>>> import numpy as np
>>> np.set_printoptions(precision=2, suppress=True, linewidth=200)
>>> out = np.array([[-1, -1, 1, 1, -2],
...     [0, 1, -2, 1, -2],
...     [1, 1, -2, 2, -1],
...     [-1, 2, 1, 2, 1],
...     [2, 1, 1, 1, 1]])
>>> F = np.triu(out, 1)
>>> print(F)
[[ 0 -1  1  1 -2]
 [ 0  0 -2  1 -2]
 [ 0  0  0  2 -1]
 [ 0  0  0  0  1]
 [ 0  0  0  0  0]]
>>> hat = np.triu(np.array([[0, 1, 0, 1, 0],
...     [2, 1, 1, 2, 2],
...     [2, 0, 3, 2, 3],
...     [1, 0, 2, 1, 2],
...     [3, 1, 0, 0, 3]]), 1) + np.eye(5)
>>> out = hat @ F @ np.linalg.inv(hat)
>>> print(np.linalg.matrix_rank(out))
4
>>> print(np.poly(out))
[1. 0. 0. 0. 0. 0.]
>>> print(np.round(np.linalg.det(out), 2))
0.0
>>> print(np.prod(np.diag(F)), np.round(np.linalg.det(F), 2))
0 0.0
>>> print(np.sort(np.linalg.eigvals(F)))
[0. 0. 0. 0. 0.]
>>> print(np.linalg.matrix_rank(F - F[0, 0] * np.eye(5)))
4
>>> out = np.array([[0, 1, 2], [0, 0, 0], [1, 2, 2], [1, 2, 2], [1, 1, 2]])
>>> print(np.einsum("ij->j", F))
[ 0 -1 -1  4 -4]
>>> out @ F
Traceback (most recent call last):
  File "<python-input-15>", line 1, in <module>
    out @ F
    ~~~~^~~
ValueError: matmul: Input operand 1 has a mismatch in its core dimension 0, with gufunc signature (n?,k),(k,m?)->(n?,m?) (size 5 is different from 3)
>>> print(F @ out)
[[ 0  2  0]
 [-3 -4 -6]
 [ 1  3  2]
 [ 1  1  2]
 [ 0  0  0]]
>>> print(np.linalg.matrix_rank(np.vstack([F, out.T])))
5
>>> print(np.einsum("ik,kj->ij", F, out))
[[ 0  2  0]
 [-3 -4 -6]
 [ 1  3  2]
 [ 1  1  2]
 [ 0  0  0]]
>>> def softmax(z):
...     e = np.exp(z - z.max(axis=-1, keepdims=True))
...     return e / e.sum(axis=-1, keepdims=True)
... 
>>> print(softmax(F).sum(axis=1))
[1. 1. 1. 1. 1.]
>>> att = F @ F.T / np.sqrt(5)
>>> print(softmax(att).round(6).argmax(axis=1))
[0 1 2 3 0]
>>> print(softmax(att + np.triu(np.full(att.shape, -np.inf), 1)))
[[1.   0.   0.   0.   0.  ]
 [0.06 0.94 0.   0.   0.  ]
 [0.28 0.28 0.44 0.   0.  ]
 [0.14 0.14 0.21 0.52 0.  ]
 [0.2  0.2  0.2  0.2  0.2 ]]
>>> E = np.loadtxt("out5.csv", delimiter=",")
>>> print(E)
[[ 1.2 -2.7]
 [-0.1 -6. ]
 [ 0.1  0.9]
 [-0.7 -0.3]]
>>> hat = E @ np.linalg.solve(E.T @ E, E.T)
>>> print(np.diag(hat))
[0.78 0.91 0.03 0.28]
>>> print(np.linalg.matrix_rank(np.eye(4) - hat))
2
>>> print(np.round(np.linalg.eigvalsh(hat), 2) + 0)
[0. 0. 1. 1.]
>>> print(hat)
[[ 0.78  0.12  0.03 -0.4 ]
 [ 0.12  0.91 -0.16  0.2 ]
 [ 0.03 -0.16  0.03 -0.06]
 [-0.4   0.2  -0.06  0.28]]
